>>> import numpy as np
>>> from numpy import linalg as LA
>>> np.set_printoptions(precision=4, suppress=True, linewidth=140, legacy="1.25")
>>> def tidy(a):
...     return np.round(a, 4) + 0
... 
>>> X = np.load("w.npy")
>>> print(X)
[[4 5 4]
 [5 6 3]
 [4 3 6]]
>>> q, evecs = LA.qr(X[:, :2])[0], LA.qr(X[:, 2:])[0]
>>> sigma = LA.svd(q.T @ evecs, compute_uv=False)
>>> print(tidy(sigma))
[0.9816]
>>> print(tidy(np.degrees(np.arccos(sigma.clip(0, 1)))))
[10.9957]
>>> arr = np.tril(np.array([[-1, 1, 0, -3, 0, -1, -2],
...     [1, -3, 2, -3, -2, 0, 0],
...     [0, -2, 2, 3, -1, 0, 1],
...     [1, 2, -3, 1, 0, 1, 0],
...     [3, -1, -3, 2, -3, 1, -1],
...     [-1, 0, 3, -2, 1, -3, 0],
...     [-1, 3, 2, -1, 1, 0, 3]]), -1) + np.eye(7, dtype=int)
>>> print(arr)
[[ 1  0  0  0  0  0  0]
 [ 1  1  0  0  0  0  0]
 [ 0 -2  1  0  0  0  0]
 [ 1  2 -3  1  0  0  0]
 [ 3 -1 -3  2  1  0  0]
 [-1  0  3 -2  1  1  0]
 [-1  3  2 -1  1  0  1]]
>>> print(LA.matrix_rank(arr - arr[0, 0] * np.eye(7)))
5
>>> print(arr @ arr)
[[  1   0   0   0   0   0   0]
 [  2   1   0   0   0   0   0]
 [ -2  -4   1   0   0   0   0]
 [  4  10  -6   1   0   0   0]
 [  7   8 -12   4   1   0   0]
 [ -1 -11   9  -2   2   1   0]
 [  3  -1   4   0   2   0   1]]
>>> Y = arr / np.sqrt((arr ** 2).mean(axis=1, keepdims=True))
>>> print(LA.matrix_rank(arr - arr.mean(axis=1, keepdims=True)))
6
